$ python -q
>>> import numpy as np
>>> import numpy.linalg as la
>>> np.set_printoptions(precision=1, suppress=True, linewidth=100)
>>> W0 = np.load("mat.npy")
>>> W0
array([[-1.,  4.,  7.],
       [ 0.,  2.,  1.],
       [ 0.,  2.,  0.]])
>>> r0, r1 = W0[0], W0[1]
>>> r0 @ r1
np.float64(15.0)
>>> p = (r0 @ r1) / (r0 @ r0) * r0
>>> p
array([-0.2,  0.9,  1.6])
>>> (r1 - p) @ r0
np.float64(0.0)
>>> r1 - p
array([ 0.2,  1.1, -0.6])
>>> q, r_ = la.qr(W0)
>>> q.shape, r_.shape
((3, 3), (3, 3))
>>> np.allclose(r_.T @ r_, W0.T @ W0)
True
>>> round(np.trace(q @ q.T), 1)
np.float64(3.0)
>>> B = np.array([[1, 1], [1, -1]])
>>> rng = np.random.default_rng(843513)
>>> data = np.kron(B, np.kron(B, B))[rng.permutation(8)][:4]
>>> data
array([[ 1,  1,  1,  1, -1, -1, -1, -1],
       [ 1, -1,  1, -1,  1, -1,  1, -1],
       [ 1, -1, -1,  1, -1,  1,  1, -1],
       [ 1,  1, -1, -1,  1,  1, -1, -1]])
>>> def softmax(z):
...     e = np.exp(z - z.max(axis=-1, keepdims=True))
...     return e / e.sum(axis=-1, keepdims=True)
... 
>>> np.round(softmax(10 * data[0]), 1) + 0
array([0.2, 0.2, 0.2, 0.2, 0. , 0. , 0. , 0. ])
>>> softmax(data).sum(axis=1)
array([1., 1., 1., 1.])
>>> S = data @ data.T / np.sqrt(8)
>>> softmax(S)[0] @ data
array([ 1. ,  0.8,  0.8,  0.8, -0.8, -0.8, -0.8, -1. ])
>>> softmax(S + np.triu(np.full(S.shape, -np.inf), 1))
array([[1. , 0. , 0. , 0. ],
       [0.1, 0.9, 0. , 0. ],
       [0.1, 0.1, 0.9, 0. ],
       [0.1, 0.1, 0.1, 0.8]])
>>> idx = rng.integers(0, 2, 5)
>>> mat = (idx[:, None] == idx) * 4 + np.eye(5)
>>> mat
array([[5., 0., 4., 0., 4.],
       [0., 5., 0., 4., 0.],
       [4., 0., 5., 0., 4.],
       [0., 4., 0., 5., 0.],
       [4., 0., 4., 0., 5.]])
>>> round(float(np.abs(la.eigvals(mat)).max()), 1)
13.0
>>> np.sort(np.abs(la.eigvals(mat)))
array([ 1.,  1.,  1.,  9., 13.])
>>> mat @ mat
array([[57.,  0., 56.,  0., 56.],
       [ 0., 41.,  0., 40.,  0.],
       [56.,  0., 57.,  0., 56.],
       [ 0., 40.,  0., 41.,  0.],
       [56.,  0., 56.,  0., 57.]])
>>> np.trace(mat)
np.float64(25.0)
>>> np.allclose(mat @ mat.T, mat.T @ mat)
True
>>> np.allclose(mat, mat.T)
True
